% python3 -q
>>> import numpy as np
>>> from numpy import linalg as LA
>>> np.set_printoptions(precision=1, suppress=True, linewidth=120, legacy="1.25")
>>> rd = lambda a: np.round(a, 1) + 0
>>> data = np.load("sample9.npy")
>>> data
array([[-2.,  0.,  1.,  3.],
       [ 2., -1.,  0.,  3.],
       [ 2.,  2., -1.,  0.],
       [ 0.,  0.,  0.,  2.]])
>>> rng = np.random.default_rng(33670)
>>> labels = rng.permutation(4)
>>> A2 = data[:, labels] * rng.choice([-1, 1], 4)
>>> A2
array([[-2.,  3., -0., -1.],
       [ 2.,  3.,  1., -0.],
       [ 2.,  0., -2.,  1.],
       [ 0.,  2., -0., -0.]])
>>> U, _, VT = LA.svd(data.T @ A2)
>>> rd(LA.lstsq(data, A2)[0])
array([[ 1.,  0.,  0.,  0.],
       [ 0.,  0., -1.,  0.],
       [ 0.,  0.,  0., -1.],
       [ 0.,  1.,  0.,  0.]])
>>> labels
array([0, 3, 1, 2])
>>> rd(U @ VT)
array([[ 1.,  0.,  0.,  0.],
       [ 0.,  0., -1.,  0.],
       [ 0.,  0.,  0., -1.],
       [ 0.,  1.,  0.,  0.]])
>>> x = np.array([1, 3, 2, 0])
>>> y = data @ x
>>> c, lr = np.zeros(4), 1 / LA.norm(data, 2) ** 2
>>> for i in range(250):
...     c -= lr * data.T @ (data @ c - y)
...     if i % 50 == 0: print(i, round(LA.norm(data @ c - y), 1))
... 
0 4.2
50 0.6
100 0.5
150 0.4
200 0.4
>>> rd(LA.cond(data))
21.6
>>> rd(c)
array([0.6, 2.7, 0.5, 0.2])
>>> q, evecs = LA.qr(data[:, :1])[0], LA.qr(data[:, 1:])[0]
>>> s = LA.svd(q.T @ evecs, compute_uv=False)
>>> rd(s)
array([1.])
>>> rd(np.degrees(np.arccos(s.clip(0, 1))))
array([13.])
>>> (s > 0.9).sum()
1
>>> u = np.array([3, -3, 2, 3])
>>> A2 = data + np.outer(u, np.eye(4)[2])
>>> rd(LA.det(A2) / LA.det(data)), rd(1 + LA.solve(data, u)[2])
(-7.8, -7.8)
>>> LA.matrix_rank(LA.inv(A2) - LA.inv(data), tol=1e-8)
1
>>> LA.matrix_rank(A2 - data)
1
>>> X = np.loadtxt("data.csv", delimiter=",")
>>> X
array([[ 0., -4.,  1.],
       [ 0.,  0.,  8.],
       [ 0.,  0.,  0.]])
>>> # triangular: eigenvalues sit on the diagonal
>>> U, s, VT = LA.svd(X)
>>> np.argmax(s[:-1] / (s[1:] + 1e-6)) + 1
2
>>> rd(s)
array([8.1, 4. , 0. ])
>>> A2 = U[:, :2] @ np.diag(s[:2]) @ VT[:2]
>>> rd(LA.norm(X - A2, 2)), s[2]
(0.0, 0.0)
>>> LA.matrix_rank(A2)
2
>>> rd(A2)
array([[ 0., -4.,  1.],
       [ 0.,  0.,  8.],
       [ 0.,  0.,  0.]])
>>> rd(np.abs(X - A2).max())
0.0
>>> rd(LA.norm(X - A2) / LA.norm(X))
0.0
>>> LA.matrix_rank(X, rtol=0.05)
2
